$ python3 -q
>>> import numpy as np
>>> np.set_printoptions(precision=2, suppress=True, linewidth=120, legacy="1.25")
>>> data = np.load("w.npy")
>>> data
array([[ 0.91, -0.14,  0.99, -0.08, -0.99,  0.98],
       [-0.99,  0.92, -0.92, -0.87,  0.99, -0.88],
       [ 0.94, -0.55,  0.36,  0.73, -0.87,  0.37],
       [-0.84,  0.99, -0.8 , -0.83,  0.75, -0.65],
       [-1.  ,  1.  ,  0.9 , -1.  ,  0.31,  0.87],
       [ 0.1 , -0.38, -0.52,  0.35,  0.39, -0.46],
       [ 0.66,  0.93, -0.53,  0.01, -0.46, -0.29],
       [ 0.51,  0.88,  0.45, -0.33, -0.76,  0.49],
       [-1.  ,  0.98, -0.94, -0.97,  1.  , -0.91],
       [ 1.  , -1.  ,  0.93,  0.99, -0.99,  0.87],
       [-0.83,  0.79, -0.85, -0.49,  0.89, -0.77],
       [ 0.9 , -0.99, -0.75,  0.96,  0.26, -0.72],
       [ 0.92, -0.9 ,  0.85,  0.69, -0.92,  0.78],
       [ 0.33, -0.97,  0.3 ,  0.66,  0.03,  0.11],
       [ 0.98, -0.99, -0.95,  0.99,  0.3 , -0.92],
       [-0.52,  0.82, -0.52, -0.45,  0.49, -0.4 ],
       [-0.33,  0.04, -0.72,  0.1 ,  0.68, -0.64],
       [-0.4 ,  0.65,  0.69, -0.62, -0.42,  0.62],
       [ 0.95, -0.93, -0.68,  0.93, -0.32, -0.58],
       [-0.96,  0.98, -0.68, -0.9 ,  0.87, -0.56],
       [-0.97,  1.  ,  0.12, -0.99,  0.43,  0.26],
       [ 0.84, -0.49, -0.6 ,  0.75, -0.24, -0.48],
       [ 0.94, -0.1 ,  0.  ,  0.71, -0.83,  0.12],
       [ 1.  , -0.98, -0.24,  0.99, -0.96, -0.11],
       [ 0.75, -0.96,  0.41,  0.76, -0.49,  0.26],
       [-0.82, -0.54,  0.99, -0.83, -0.73,  0.97],
       [ 0.99, -0.99,  0.98,  0.92, -0.99,  0.94],
       [ 0.85,  0.84,  0.52,  0.  , -0.91,  0.58],
       [ 0.83,  0.95, -0.99,  0.63,  0.52, -0.96],
       [-0.9 ,  1.  ,  0.81, -0.97, -0.41,  0.79],
       [-0.93,  0.24,  0.89, -0.87,  0.12,  0.79],
       [-1.  ,  1.  , -0.76, -0.99,  0.94, -0.6 ]])
>>> hat = data @ np.linalg.solve(data.T @ data, data.T)
>>> np.diag(hat)
array([0.49, 0.14, 0.06, 0.1 , 0.3 , 0.08, 0.26, 0.22, 0.2 , 0.16, 0.1 , 0.18, 0.08, 0.15, 0.21, 0.07, 0.11, 0.14,
       0.14, 0.1 , 0.26, 0.09, 0.17, 0.29, 0.11, 0.41, 0.18, 0.23, 0.42, 0.24, 0.13, 0.17])
>>> np.round(np.trace(hat), 2)
6.0
>>> np.allclose(hat @ hat, hat)
True
>>> B = data / np.sqrt((data ** 2).mean(axis=1, keepdims=True))
>>> np.linalg.matrix_rank(B) == np.linalg.matrix_rank(data)
True
>>> B[28]
array([ 1.  ,  1.14, -1.19,  0.76,  0.62, -1.15])
>>> np.linalg.matrix_rank(data - data.mean(axis=1, keepdims=True))
5
>>> C = data[[0, 6]].astype(float)
>>> for _ in range(3):
...     z = np.linalg.norm(data[:, None] - C, axis=-1).argmin(axis=1)
...     C = np.array([data[z == j].mean(axis=0) for j in range(2)])
... 
>>> z
array([0, 1, 0, 1, 0, 1, 1, 0, 1, 0, 1, 1, 0, 0, 1, 1, 1, 0, 1, 1, 1, 1, 0, 0, 0, 0, 0, 0, 1, 0, 0, 1])
>>> np.bincount(z)
array([16, 16])
>>> C[1] - C[0]
array([-0.45,  0.51, -1.31, -0.22,  1.08, -1.19])
>>> u = np.array([3, 2, 2, 1, 3]) + 0.5
>>> E = np.outer(u, u) / (u @ u)
>>> E
array([[0.31, 0.22, 0.22, 0.13, 0.31],
       [0.22, 0.16, 0.16, 0.1 , 0.22],
       [0.22, 0.16, 0.16, 0.1 , 0.22],
       [0.13, 0.1 , 0.1 , 0.06, 0.13],
       [0.31, 0.22, 0.22, 0.13, 0.31]])
>>> evals, vecs = np.linalg.eigh(E)
>>> np.round(np.linalg.eigvalsh(E @ E), 2) + 0
array([0., 0., 0., 0., 1.])
>>> np.abs(vecs[:, -1])
array([0.56, 0.4 , 0.4 , 0.24, 0.56])
>>> np.round(vecs.T @ vecs, 2) + 0
array([[1., 0., 0., 0., 0.],
       [0., 1., 0., 0., 0.],
       [0., 0., 1., 0., 0.],
       [0., 0., 0., 1., 0.],
       [0., 0., 0., 0., 1.]])
>>> np.unique(evals.round(6) + 0, return_counts=True)[1]
array([4, 1])
>>> evals.round(2) + 0
array([0., 0., 0., 0., 1.])
>>> np.abs(vecs[:, -1]).round(6).argmax()
0
>>> def softmax(z):
...     e = np.exp(z - z.max(axis=-1, keepdims=True))
...     return e / e.sum(axis=-1, keepdims=True)
... 
>>> softmax(10 * E[2])
array([0.3 , 0.16, 0.16, 0.08, 0.3 ])
>>> att = E @ E.T / np.sqrt(5)
>>> softmax(att + np.triu(np.full(att.shape, -np.inf), 1))
array([[1.  , 0.  , 0.  , 0.  , 0.  ],
       [0.51, 0.49, 0.  , 0.  , 0.  ],
       [0.34, 0.33, 0.33, 0.  , 0.  ],
       [0.25, 0.25, 0.25, 0.25, 0.  ],
       [0.21, 0.2 , 0.2 , 0.19, 0.21]])
>>> softmax(att)
array([[0.21, 0.2 , 0.2 , 0.19, 0.21],
       [0.2 , 0.2 , 0.2 , 0.19, 0.2 ],
       [0.2 , 0.2 , 0.2 , 0.19, 0.2 ],
       [0.2 , 0.2 , 0.2 , 0.2 , 0.2 ],
       [0.21, 0.2 , 0.2 , 0.19, 0.21]])
>>> np.allclose(E[:-1].T @ np.linalg.lstsq(E[:-1].T, E[-1])[0], E[-1])
True
>>> np.abs(np.diag(np.linalg.qr(E)[1])) > 1e-9
array([ True, False, False, False, False])
>>> np.unique(E.round(6), axis=0).shape
(3, 5)
>>> E @ np.linalg.pinv(E) @ E
array([[0.31, 0.22, 0.22, 0.13, 0.31],
       [0.22, 0.16, 0.16, 0.1 , 0.22],
       [0.22, 0.16, 0.16, 0.1 , 0.22],
       [0.13, 0.1 , 0.1 , 0.06, 0.13],
       [0.31, 0.22, 0.22, 0.13, 0.31]])
>>> np.linalg.lstsq(E[:-1].T, E[-1])[2]
1
>>> M = np.array([[-0.81, -1.09, -0.67, -5.63],
...     [0.82, 2.91, -3.82, 1.29],
...     [0.93, 2.66, -1.71, 1.97],
...     [1.3, 1.07, -0.68, -3.92],
...     [-0.43, 0.91, -0.37, -3.16],
...     [-0.08, 2.38, -1.44, 1.7],
...     [-1.26, 1.55, 0.07, -4.41],
...     [1.27, 0.65, 0.77, -3.99],
...     [-1.23, 2.46, -2.54, 1.7],
...     [1.36, -1.16, -0.13, -4.11],
...     [-0.06, 0.03, 1.6, -4.25],
...     [-0.44, 5.09, -3.24, 1.46]])
>>> Xc = M - M.mean(axis=0)
>>> vecs = np.linalg.svd(Xc)[2][:2]
>>> B = Xc - Xc @ vecs.T @ vecs
>>> np.diag(vecs.T @ vecs)
array([0.68, 0.38, 0.17, 0.78])
>>> round(float(np.linalg.norm(B) / np.linalg.norm(Xc)), 2)
0.29
>>> x = np.array([5, 4, -5, -8])
>>> h = np.maximum(M @ x, 0)
>>> h
array([39.98, 24.52,  8.08, 45.54, 28.62,  2.72, 34.83, 37.02,  2.79, 35.69, 25.82, 22.68])
>>> M * (h > 1e-9)[:, None]
array([[-0.81, -1.09, -0.67, -5.63],
       [ 0.82,  2.91, -3.82,  1.29],
       [ 0.93,  2.66, -1.71,  1.97],
       [ 1.3 ,  1.07, -0.68, -3.92],
       [-0.43,  0.91, -0.37, -3.16],
       [-0.08,  2.38, -1.44,  1.7 ],
       [-1.26,  1.55,  0.07, -4.41],
       [ 1.27,  0.65,  0.77, -3.99],
       [-1.23,  2.46, -2.54,  1.7 ],
       [ 1.36, -1.16, -0.13, -4.11],
       [-0.06,  0.03,  1.6 , -4.25],
       [-0.44,  5.09, -3.24,  1.46]])
>>> q, vecs = np.linalg.qr(M[:, :2])[0], np.linalg.qr(M[:, 2:])[0]
>>> sigma = np.linalg.svd(q.T @ vecs, compute_uv=False)
>>> np.degrees(np.arccos(sigma.clip(0, 1)))
array([33.46, 84.13])
>>> d = np.linalg.norm(M[:, None] - M[None], axis=-1)
>>> d[7].round(6).argsort(kind="stable")[:4]
array([ 7,  3, 10,  9])
>>> np.linalg.norm(M, axis=1)
array([5.83, 5.04, 3.84, 4.32, 3.34, 3.26, 4.84, 4.31, 4.11, 4.48, 4.54, 6.22])
>>> np.flatnonzero(d[7] < d.mean() / 2)
array([ 3,  4,  7,  9, 10])
>>> np.linalg.matrix_rank(d ** 2)
6
>>> d.mean(axis=1).argmax()
11
>>> d[7]
array([3.48, 7.37, 6.77, 1.51, 2.22, 6.49, 2.81, 0.  , 7.27, 2.03, 1.71, 8.27])
>>> (d + 1e9 * np.eye(12)).round(6).argmin(axis=1)
array([9, 2, 5, 7, 6, 2, 4, 3, 5, 7, 7, 1])
>>> np.linalg.norm(M - M.mean(axis=0), axis=1)
array([4.72, 4.46, 4.08, 2.5 , 1.71, 3.63, 3.16, 3.17, 4.15, 3.82, 3.87, 5.38])
>>> d[:5, :5]
array([[0.  , 8.74, 8.71, 3.47, 3.21],
       [8.74, 0.  , 2.23, 6.37, 6.1 ],
       [8.71, 2.23, 0.  , 6.2 , 5.75],
       [3.47, 6.37, 6.2 , 0.  , 1.92],
       [3.21, 6.1 , 5.75, 1.92, 0.  ]])
>>> d.shape
(12, 12)
>>> np.unravel_index(d.round(6).argmax(), d.shape)
(0, 11)
>>> t3 = np.stack([M, -3 * M, M[::-1]])
>>> np.linalg.norm(t3, axis=(1, 2))
array([15.9 , 47.71, 15.9 ])
>>> np.einsum("bij,cij->bc", t3, t3)
array([[ 252.93, -758.78,  -55.67],
       [-758.78, 2276.33,  167.01],
       [ -55.67,  167.01,  252.93]])
>>> F = np.load("m.npy")
>>> F
array([[ 1.91,  1.95,  1.15,  0.41, -0.27],
       [ 0.  ,  0.69, -0.49, -2.64, -1.15],
       [-2.23,  1.86,  0.59,  0.17,  0.46],
       [ 0.  ,  0.92, -2.28,  1.2 , -1.23],
       [-0.64, -0.65,  1.38,  0.63, -2.42]])
>>> round(float(F[:, 0] @ F[:, 3]), 2)
0.0
>>> np.linalg.norm(F, axis=0)
array([3., 3., 3., 3., 3.])
>>> B = F / np.sqrt((F ** 2).mean(axis=1, keepdims=True))
>>> np.linalg.matrix_rank(F - F.mean(axis=1, keepdims=True))
4
>>> np.linalg.matrix_rank(B) == np.linalg.matrix_rank(F)
True
>>> x = np.array([-2, 2, -3, 1, -2])
>>> h = np.maximum(F @ x, 0)
>>> F.T @ h
array([-13.4 ,  22.71, -24.23,   9.99, -18.64])
>>> F * (h > 1e-9)[:, None]
array([[ 0.  ,  0.  ,  0.  ,  0.  , -0.  ],
       [ 0.  ,  0.69, -0.49, -2.64, -1.15],
       [-2.23,  1.86,  0.59,  0.17,  0.46],
       [ 0.  ,  0.92, -2.28,  1.2 , -1.23],
       [-0.64, -0.65,  1.38,  0.63, -2.42]])
>>> W0 = np.load("a.npy")
>>> W0
array([[ 1,  1, -1, -1, -1, -1,  1,  1],
       [ 1,  1,  1,  1,  1,  1,  1,  1],
       [ 1, -1, -1,  1,  1, -1, -1,  1],
       [ 1, -1,  1, -1,  1, -1,  1, -1]])
>>> z = M[:, 0] > np.median(M[:, 0])
>>> u = M[z].mean(axis=0) - M[~z].mean(axis=0)
>>> z.astype(int)
array([0, 1, 1, 1, 0, 0, 0, 1, 0, 1, 1, 0])
>>> ((M - M.mean(axis=0)) @ u > 0).astype(int)
array([1, 0, 0, 1, 1, 0, 1, 1, 0, 1, 1, 0])
>>> x = np.array([3, 4, 4, -9, -7, 9, -1, -2])
>>> h = np.maximum(W0 @ x, 0)
>>> np.maximum(W0 @ (3 * x), 0)
array([21,  3,  0,  0])
>>> W0.T @ h
array([ 8,  8, -6, -6, -6, -6,  8,  8])
>>> W0.ravel(order="F")
array([ 1,  1,  1,  1,  1,  1, -1, -1, -1,  1, -1,  1, -1,  1,  1, -1, -1,  1,  1,  1, -1,  1, -1, -1,  1,  1, -1,  1,
        1,  1,  1, -1])
>>> W0.reshape(2, -1)
array([[ 1,  1, -1, -1, -1, -1,  1,  1,  1,  1,  1,  1,  1,  1,  1,  1],
       [ 1, -1, -1,  1,  1, -1, -1,  1,  1, -1,  1, -1,  1, -1,  1, -1]])
>>> t3 = W0.reshape(4, 2, -1)
>>> t3.sum(axis=1)
array([[ 0,  0,  0,  0],
       [ 2,  2,  2,  2],
       [ 2, -2, -2,  2],
       [ 2, -2,  2, -2]])
>>> np.swapaxes(t3, 1, 2)[3]
array([[ 1,  1],
       [-1, -1],
       [ 1,  1],
       [-1, -1]])
>>> t3.shape
(4, 2, 4)
>>> t3 = np.stack([W0, 2 * W0, W0[::-1]])
>>> t3.sum(axis=0)
array([[ 4,  2, -2, -4, -2, -4,  4,  2],
       [ 4,  2,  2,  4,  4,  2,  2,  4],
       [ 4, -2, -2,  4,  4, -2, -2,  4],
       [ 4, -2,  2, -4,  2, -4,  4, -2]])
>>> np.linalg.norm(t3, axis=(1, 2))
array([ 5.66, 11.31,  5.66])
>>> t3.shape
(3, 4, 8)
>>> (t3 @ W0.T).shape
(3, 4, 4)
>>> np.linalg.matrix_rank(t3)
array([4, 4, 4])
>>> np.linalg.matrix_rank(t3.reshape(3, -1))
2
>>> arr = np.load("block4.npy")
>>> arr
array([[ 1.27, -0.11,  1.16,  0.22, -0.22, -0.32],
       [-0.11,  0.62,  0.82, -0.58,  0.5 , -0.06],
       [ 1.16,  0.82, -0.56, -0.75,  0.27, -0.08],
       [ 0.22, -0.58, -0.75, -1.05,  0.62,  0.27],
       [-0.22,  0.5 ,  0.27,  0.62,  1.65,  0.13],
       [-0.32, -0.06, -0.08,  0.27,  0.13,  0.06]])
>>> np.round(np.linalg.norm(arr) ** 2 / np.linalg.norm(arr, 2) ** 2, 2)
3.5
>>> round(float(np.linalg.norm(arr, 1)), 2), round(np.linalg.norm(arr, np.inf), 2)
(3.63, 3.63)
>>> np.argsort(-np.linalg.norm(arr, axis=0).round(6), kind="stable")[:3]
array([4, 0, 2])
>>> np.linalg.matrix_rank(arr, rtol=0.1)
5
>>> np.allclose(arr, arr.T)
True
>>> arr.inv()
Traceback (most recent call last):
  File "<python-input-106>", line 1, in <module>
    arr.inv()
    ^^^^^^^
AttributeError: 'numpy.ndarray' object has no attribute 'inv'
>>> np.round(np.sort(np.abs(np.linalg.eigvals(arr))), 2) + 0
array([0., 1., 1., 2., 2., 2.])
>>> evals, vecs = np.linalg.eigh(arr)
>>> x = np.array([2, 0, 0, -3, -1, 1])
>>> round(float(x @ arr @ x / (x @ x)), 2), round(float(evals[0]), 2), np.round(evals[-1], 2)
(-0.25, -2.0, 2.0)
>>> round(np.abs(arr).sum(axis=1).max(), 2), round(float(np.abs(evals).max()), 2)
(3.63, 2.0)
>>> vecs * np.maximum(evals, 0) @ vecs.T
array([[ 1.5 ,  0.03,  0.66, -0.05, -0.16, -0.28],
       [ 0.03,  0.92,  0.49, -0.31,  0.43, -0.09],
       [ 0.66,  0.49,  0.54, -0.19,  0.14, -0.17],
       [-0.05, -0.31, -0.19,  0.22,  0.29,  0.09],
       [-0.16,  0.43,  0.14,  0.29,  1.74,  0.18],
       [-0.28, -0.09, -0.17,  0.09,  0.18,  0.08]])
>>> np.round(x @ arr @ x, 2)
-3.8
>>> evals, vecs = np.linalg.eigvalsh(arr)
Traceback (most recent call last):
  File "<python-input-114>", line 1, in <module>
    evals, vecs = np.linalg.eigvalsh(arr)
    ^^^^^^^^^^^
ValueError: too many values to unpack (expected 2)
>>> evals, vecs = np.linalg.eigh(arr)
>>> vecs @ np.diag(evals) @ vecs.T
array([[ 1.27, -0.11,  1.16,  0.22, -0.22, -0.32],
       [-0.11,  0.62,  0.82, -0.58,  0.5 , -0.06],
       [ 1.16,  0.82, -0.56, -0.75,  0.27, -0.08],
       [ 0.22, -0.58, -0.75, -1.05,  0.62,  0.27],
       [-0.22,  0.5 ,  0.27,  0.62,  1.65,  0.13],
       [-0.32, -0.06, -0.08,  0.27,  0.13,  0.06]])
>>> np.round(vecs.T @ arr @ vecs, 2) + 0
array([[-2.,  0.,  0.,  0.,  0.,  0.],
       [ 0., -1.,  0.,  0.,  0.,  0.],
       [ 0.,  0.,  0.,  0.,  0.,  0.],
       [ 0.,  0.,  0.,  1.,  0.,  0.],
       [ 0.,  0.,  0.,  0.,  2.,  0.],
       [ 0.,  0.,  0.,  0.,  0.,  2.]])
>>> np.round(evals.sum(), 2), round(np.trace(arr), 2)
(2.0, 2.0)
>>> np.round(vecs.T @ vecs, 2) + 0
array([[1., 0., 0., 0., 0., 0.],
       [0., 1., 0., 0., 0., 0.],
       [0., 0., 1., 0., 0., 0.],
       [0., 0., 0., 1., 0., 0.],
       [0., 0., 0., 0., 1., 0.],
       [0., 0., 0., 0., 0., 1.]])
>>> np.unique(evals.round(6) + 0, return_counts=True)[1]
array([1, 1, 1, 1, 2])
